$ ipython --no-banner

In [1]: import numpy as np

In [2]: np.set_printoptions(suppress=True, linewidth=140)

In [3]: other = np.array([[3, 5, 1], [5, 2, 2], [2, 3, 0]])

In [4]: mat = np.triu(other)

In [5]: mat
Out[5]: 
array([[3, 5, 1],
       [0, 2, 2],
       [0, 0, 0]])

In [6]: np.linalg.matrix_power(mat - np.diag(np.diag(mat)), 3)
Out[6]: 
array([[0, 0, 0],
       [0, 0, 0],
       [0, 0, 0]])

In [7]: np.round(np.sort(np.linalg.eigvals(mat)), 2)
Out[7]: array([0., 2., 3.])

In [8]: mat @ mat
Out[8]: 
array([[ 9, 25, 13],
       [ 0,  4,  4],
       [ 0,  0,  0]])

In [9]: t3 = np.stack([mat, -1 * mat, mat[::-1]])

In [10]: np.round(np.linalg.norm(t3, axis=(1, 2)), 2)
Out[10]: array([6.56, 6.56, 6.56])

In [11]: np.einsum("bij,cij->bc", t3, t3)
Out[11]: 
array([[ 43, -43,   8],
       [-43,  43,  -8],
       [  8,  -8,  43]])

In [12]: t3.shape
Out[12]: (3, 3, 3)

In [13]: round(np.linalg.norm(mat, 2) / np.linalg.norm(mat), 2)
Out[13]: np.float64(0.96)

In [14]: [round(float(x), 2) for x in np.linalg.svd(mat, compute_uv=False)[:3]]
Out[14]: [6.29, 1.85, 0.0]

In [15]: np.linalg.cond(mat) > 100
Out[15]: np.True_

In [16]: hat = np.triu(np.array([[0, -3, 2], [5, 2, 4], [0, -4, 5]]), 1) + np.eye(3)

In [17]: other = hat @ mat @ np.linalg.inv(hat)

In [18]: round(np.linalg.det(other), 2)
Out[18]: np.float64(0.0)

In [19]: other
Out[19]: 
array([[  3.,   8., -43.],
       [  0.,   2.,  -6.],
       [  0.,   0.,   0.]])

In [20]: np.linalg.matrix_rank(other)
Out[20]: np.int64(2)

In [21]: hat @ mat - mat @ hat
Out[21]: 
array([[  0.,   3., -32.],
       [  0.,   0.,  -8.],
       [  0.,   0.,   0.]])

In [22]: np.linalg.matrix_rank(mat)
Out[22]: np.int64(2)

In [23]: mat.shape
Out[23]: (3, 3)

In [24]: mat.sum(axis=1)
Out[24]: array([9, 4, 0])

In [25]: round(float(np.linalg.norm(mat)), 2)
Out[25]: 6.56

In [26]: np.round(mat.mean(axis=0), 2)
Out[26]: array([1.  , 2.33, 1.  ])

In [27]: mat.sum(axis=0)
Out[27]: array([3, 7, 3])

In [28]: arr = np.array([[9, 0, 6], [0, 0, 0], [6, 0, 4]])

In [29]: np.allclose(arr[:-1].T @ np.linalg.lstsq(arr[:-1].T, arr[-1])[0], arr[-1])
Out[29]: True

In [30]: np.abs(np.diag(np.linalg.qr(arr)[1])) > 1e-9
Out[30]: array([ True, False, False])

In [31]: np.round(arr @ np.linalg.pinv(arr) @ arr, 2)
Out[31]: 
array([[9., 0., 6.],
       [0., 0., 0.],
       [6., 0., 4.]])

In [32]: np.unique(arr.round(6), axis=0).shape
Out[32]: (3, 3)

In [33]: np.round(np.trace(np.linalg.pinv(arr) @ arr), 2)
Out[33]: np.float64(1.0)

In [34]: other = np.array([[0.5, 0.8, -0.6, 0.0],
    ...:     [-0.5, 1.6, -0.1, -0.8],
    ...:     [0.3, 0.0, 1.7, -0.1],
    ...:     [-2.2, 0.3, -1.2, -1.7],
    ...:     [-0.3, -0.2, 0.0, 0.1],
    ...:     [0.3, 0.8, 0.4, 0.4],
    ...:     [-0.2, 0.4, 1.7, 0.3],
    ...:     [-0.7, 0.5, 1.3, 0.2],
    ...:     [0.9, -0.4, 0.1, 0.2],
    ...:     [0.3, -0.9, -1.2, -1.8]])

In [35]: C = np.array([[-0.3, -0.7, 0.8, 0.9, 1.0],
    ...:     [-0.9, 1.6, -1.4, -1.6, -0.3],
    ...:     [-1.2, 1.6, -1.8, 0.8, 1.2],
    ...:     [-2.2, -1.4, -0.3, 0.3, -0.4]])

In [36]: J = other @ C

In [37]: J.round(2)
Out[37]: 
array([[-0.15, -0.03,  0.36, -1.31, -0.46],
       [ 0.59,  3.87, -2.22, -3.33, -0.78],
       [-1.91,  2.65, -2.79,  1.6 ,  2.38],
       [ 5.57,  2.48,  0.49, -3.93, -3.05],
       [ 0.05, -0.25,  0.01,  0.08, -0.28],
       [-2.17,  1.15, -1.72, -0.57,  0.38],
       [-3.  ,  3.08, -3.87,  0.63,  1.6 ],
       [-2.24,  3.09, -3.66, -0.33,  0.63],
       [-0.47, -1.39,  1.04,  1.59,  1.06],
       [ 6.12, -1.05,  4.2 ,  0.21, -0.15]])

In [38]: C = J[[1, 9]].astype(float)

In [39]: for _ in range(5):
    ...:     idx = np.linalg.norm(J[:, None] - C, axis=-1).argmin(axis=1)
    ...:     C = np.array([J[idx == j].mean(axis=0) for j in range(2)])
    ...: 

In [40]: idx
Out[40]: array([0, 0, 0, 0, 0, 0, 0, 0, 1, 1])

In [41]: np.abs(C[1] - C[0]).argmax()
Out[41]: np.int64(2)

In [42]: C2 = np.cov(J, rowvar=False)

In [43]: np.round(J.std(axis=0), 2)
Out[43]: array([3.01, 1.82, 2.38, 1.77, 1.41])

In [44]: C2.round(2) + 0
Out[44]: 
array([[10.1 , -1.85,  6.38, -2.76, -3.41],
       [-1.85,  3.68, -3.86, -1.47,  0.  ],
       [ 6.38, -3.86,  6.28, -0.17, -1.57],
       [-2.76, -1.47, -0.17,  3.48,  2.44],
       [-3.41,  0.  , -1.57,  2.44,  2.22]])

In [45]: np.argwhere(np.triu(np.abs(np.corrcoef(J.T)) > 0.8, 1))
Out[45]: 
array([[0, 2],
       [1, 2],
       [3, 4]])

In [46]: np.round(np.median(J, axis=0), 2)
Out[46]: array([-0.31,  1.82, -0.86, -0.13,  0.12])

In [47]: np.round(np.polyfit(J[:, 4], J[:, 2], 1), 2)
Out[47]: array([-0.71, -0.72])

In [48]: C2.shape
Out[48]: (5, 5)

In [49]: C = np.array([[1, -2, -2, -2, 0, 2, 2, 0, 1],
    ...:     [1, -2, -2, 2, -2, 2, -2, -2, -1],
    ...:     [-2, 2, -2, 2, 1, 2, -2, 2, 2],
    ...:     [2, 0, 0, -2, -1, 0, 0, 2, -1],
    ...:     [0, 2, -2, 0, -2, 1, -2, 1, 1],
    ...:     [0, 2, -2, 0, -2, 2, -1, 0, -1],
    ...:     [-1, -2, -1, 0, 2, -2, -1, 1, 0],
    ...:     [1, -1, -1, -2, -2, 0, 0, 0, 1],
    ...:     [-1, -1, 1, 1, 1, 2, 0, 2, 2]])

In [50]: rng = np.random.default_rng(228717)

In [51]: data = (rng.random((19, 9)) < 0.25) @ C

In [52]: data
Out[52]: 
array([[ 0, -3, -1, -1,  1,  4,  2,  2,  3],
       [-1, -5, -2, -1,  3,  2,  1,  3,  3],
       [ 1,  0, -4, -2, -2,  3,  0,  1,  2],
       [ 0,  0,  0,  0,  0,  0,  0,  0,  0],
       [ 3,  0, -4, -4, -3,  4,  1,  2, -1],
       [ 2, -3, -1,  1, -2,  4, -2,  2,  0],
       [ 1, -2, -2,  2, -2,  2, -2, -2, -1],
       [ 1, -2, -2, -2,  0,  2,  2,  0,  1],
       [ 2, -6, -4, -1, -3,  6,  0,  0,  3],
       [ 0, -1, -5, -2, -1,  4,  0,  2,  4],
       [ 1, -1, -1, -2, -2,  0,  0,  0,  1],
       [ 0, -1, -4, -2, -2,  0, -2,  1,  0],
       [-1,  5, -7,  0, -5,  5, -5,  3,  3],
       [ 1, -2, -1, -2,  1, -2, -1,  3, -1],
       [ 0, -6, -3,  1, -1,  2, -3,  1,  2],
       [-3,  3, -3,  3,  0,  6, -3,  4,  3],
       [ 0,  0,  0,  0,  0,  0,  0,  0,  0],
       [ 1,  1, -3, -2, -2,  2, -2,  4,  2],
       [ 1, -2, -2,  2, -2,  2, -2, -2, -1]])

In [53]: C = data[[2, 3]].astype(float)

In [54]: for _ in range(4):
    ...:     idx = np.linalg.norm(data[:, None] - C, axis=-1).argmin(axis=1)
    ...:     C = np.array([data[idx == j].mean(axis=0) for j in range(2)])
    ...: 

In [55]: idx
Out[55]: array([1, 1, 0, 1, 0, 1, 1, 1, 0, 0, 1, 1, 0, 1, 1, 0, 1, 0, 1])

In [56]: C.round(2)
Out[56]: 
array([[ 0.43,  0.29, -4.29, -1.14, -2.29,  4.29, -1.29,  2.29,  2.29],
       [ 0.5 , -2.25, -1.58, -0.33, -0.5 ,  1.33, -0.58,  0.67,  0.58]])

In [57]: np.round(C[1] - C[0], 2)
Out[57]: array([ 0.07, -2.54,  2.7 ,  0.81,  1.79, -2.95,  0.7 , -1.62, -1.7 ])

In [58]: np.abs(C[1] - C[0]).argmax()
Out[58]: np.int64(5)

In [59]: np.bincount(idx)
Out[59]: array([ 7, 12])

In [60]: vec = np.array([-1, 0, 1, -2, -1, 1, 0, 2, 2])

In [61]: target = data @ vec

In [62]: b, lr = np.zeros(9), 1 / np.linalg.norm(data, 2) ** 2

In [63]: for i in range(3):
    ...:     b -= lr * data.T @ (data @ b - target)
    ...:     if i % 1 == 0: print(i, round(np.linalg.norm(data @ b - target), 2))
    ...: 
0 19.73
1 16.57
2 14.07

In [64]: b.round(2)
Out[64]: array([-0.08,  0.03, -0.81, -0.62, -0.08,  0.88,  0.04,  1.05,  0.9 ])

In [65]: Xc = (data - data.mean(axis=0)) / data.std(axis=0)

In [66]: np.round(Xc.std(axis=0), 2)
Out[66]: array([1., 1., 1., 1., 1., 1., 1., 1., 1.])

In [67]: np.argwhere(np.abs(Xc) > 2)
Out[67]: 
array([[ 1,  4],
       [12,  1],
       [12,  2],
       [12,  4],
       [12,  6],
       [13,  5],
       [15,  0],
       [15,  3]])

In [68]: b = np.linalg.lstsq(np.delete(Xc, 8, axis=1), Xc[:, 8])[0]

In [69]: np.abs(b).argmax()
Out[69]: np.int64(6)

In [70]: round(1 - np.var(Xc[:, 8] - np.delete(Xc, 8, axis=1) @ b), 2)
Out[70]: np.float64(0.92)

In [71]: E = np.array([[-1, -6, 1, 6, 4, -5, 9, -3, -5],
    ...:     [-7, -5, -2, 9, -6, 8, 0, 8, -1],
    ...:     [6, 5, 5, -4, 4, 0, -7, -5, -5]]) * (rng.random((3, 9)) < 0.3)

In [72]: E
Out[72]: 
array([[-1,  0,  1,  0,  0,  0,  0,  0,  0],
       [ 0,  0,  0,  0, -6,  8,  0,  8,  0],
       [ 0,  0,  0,  0,  0,  0, -7,  0,  0]])

In [73]: # columns 1 and 3 are equal

In [74]: w1 = np.array([[2, 1, 3, 1, 4],
    ...:     [2, 2, 2, 3, 3],
    ...:     [3, 4, 2, 0, 0],
    ...:     [5, 4, 2, 4, 2],
    ...:     [2, 3, 3, 2, 2],
    ...:     [5, 1, 1, 0, 2],
    ...:     [2, 1, 2, 3, 1],
    ...:     [5, 1, 2, 5, 1],
    ...:     [3, 3, 0, 4, 3]])

In [75]: b = np.array([6, 5, 7, 1, -5])

In [76]: hid = np.maximum(E @ w1 + b, 0)

In [77]: (hid > 0).astype(int)
Out[77]: 
array([[1, 1, 1, 0, 0],
       [1, 1, 1, 1, 1],
       [0, 0, 0, 0, 0]])

In [78]: hid
Out[78]: 
array([[ 7,  8,  6,  0,  0],
       [74,  3, 13, 29,  7],
       [ 0,  0,  0,  0,  0]])

In [79]: np.round((hid > 0).mean(axis=0), 2)
Out[79]: array([0.67, 0.67, 0.67, 0.33, 0.33])

In [80]: C = np.array([[-4, -1], [-5, 2], [5, -2], [-5, -3], [-5, -2]])

In [81]: w1 @ C
Out[81]: 
array([[-23, -17],
       [-38, -17],
       [-22,   1],
       [-60, -17],
       [-28, -12],
       [-30,  -9],
       [-23, -15],
       [-45, -24],
       [-62, -15]])

In [82]: hid @ C
Out[82]: 
array([[ -38,   -3],
       [-426, -195],
       [   0,    0]])
